$ ipython --no-banner

In [1]: import numpy as np

In [2]: from numpy import linalg as LA

In [3]: np.set_printoptions(suppress=True, linewidth=120)

In [4]: data = np.load("block3.npy")

In [5]: data
Out[5]: 
array([[ 0,  1,  3,  0],
       [-1,  0,  1, -1],
       [-3, -1,  0,  0],
       [ 0,  1,  0,  0]])

In [6]: # antisymmetric, zero diagonal

In [7]: np.allclose(data @ data.T, data.T @ data)
Out[7]: True

In [8]: np.allclose(data, data.T)
Out[8]: False

In [9]: print(data @ data)
[[-10  -3   1  -1]
 [ -3  -3  -3   0]
 [  1  -3 -10   1]
 [ -1   0   1  -1]]

In [10]: rng = np.random.default_rng(7284)

In [11]: z = rng.permutation(4)

In [12]: z
Out[12]: array([2, 0, 3, 1])

In [13]: out = data[z][:, z]

In [14]: np.diag(out)
Out[14]: array([0, 0, 0, 0])

In [15]: gram = data.T @ data

In [16]: print(np.allclose(gram, gram.T))
True

In [17]: np.round(LA.eigvalsh(gram)[::-1], 1)
Out[17]: array([11.2, 11.2,  0.8,  0.8])

In [18]: K = np.loadtxt("a.csv", delimiter=",")

In [19]: print(K)
[[ 5.  4.  5.  2.]
 [ 3. -3.  3. -4.]
 [-4. -1.  0. -2.]
 [-1. -2. -2.  1.]]

In [20]: round(LA.det(K[::-1]), 1)
Out[20]: np.float64(-208.0)

In [21]: np.round(np.poly(K), 1)
Out[21]: array([   1.,   -3.,  -12.,  132., -208.])

In [22]: np.round(LA.eigvals(K), 1)
Out[22]: array([-5.3+0.j ,  3.2+3.1j,  3.2-3.1j,  2. +0.j ])

In [23]: np.einsum("ii->", K)
Out[23]: np.float64(3.0)

In [24]: round(LA.eigvals(K).sum().real, 1)
Out[24]: np.float64(3.0)

In [25]: np.einsum("ij,ji->", K, K)
Out[25]: np.float64(33.0)

In [26]: Z = np.array([[8, -2, -1], [-5, 8, 0], [-1, -4, 2]])

In [27]: m1 = np.repeat(Z, 10 // 3, axis=0)

In [28]: m1 = m1 + 0.1 * rng.normal(size=m1.shape)

In [29]: m1.round(1) + 0
Out[29]: 
array([[ 8. , -1.9, -0.9],
       [ 7.9, -1.9, -1. ],
       [ 8. , -2.1, -1. ],
       [-5.1,  8.1, -0.1],
       [-5. ,  8.2,  0. ],
       [-5. ,  8.1,  0.2],
       [-0.9, -4.1,  1.8],
       [-0.9, -4.1,  2.2],
       [-1. , -4.1,  2.1]])

In [30]: u, r1 = m1[2], m1[3]

In [31]: round(u @ r1, 1)
Out[31]: np.float64(-58.0)

In [32]: print(np.round(u @ u, 1))
68.9

In [33]: p = (u @ r1) / (u @ u) * u

In [34]: LA.matrix_rank(np.outer(u, r1))
Out[34]: np.int64(1)

In [35]: round(float(LA.norm(u + r1) ** 2 + LA.norm(u - r1) ** 2), 1)
Out[35]: 322.5
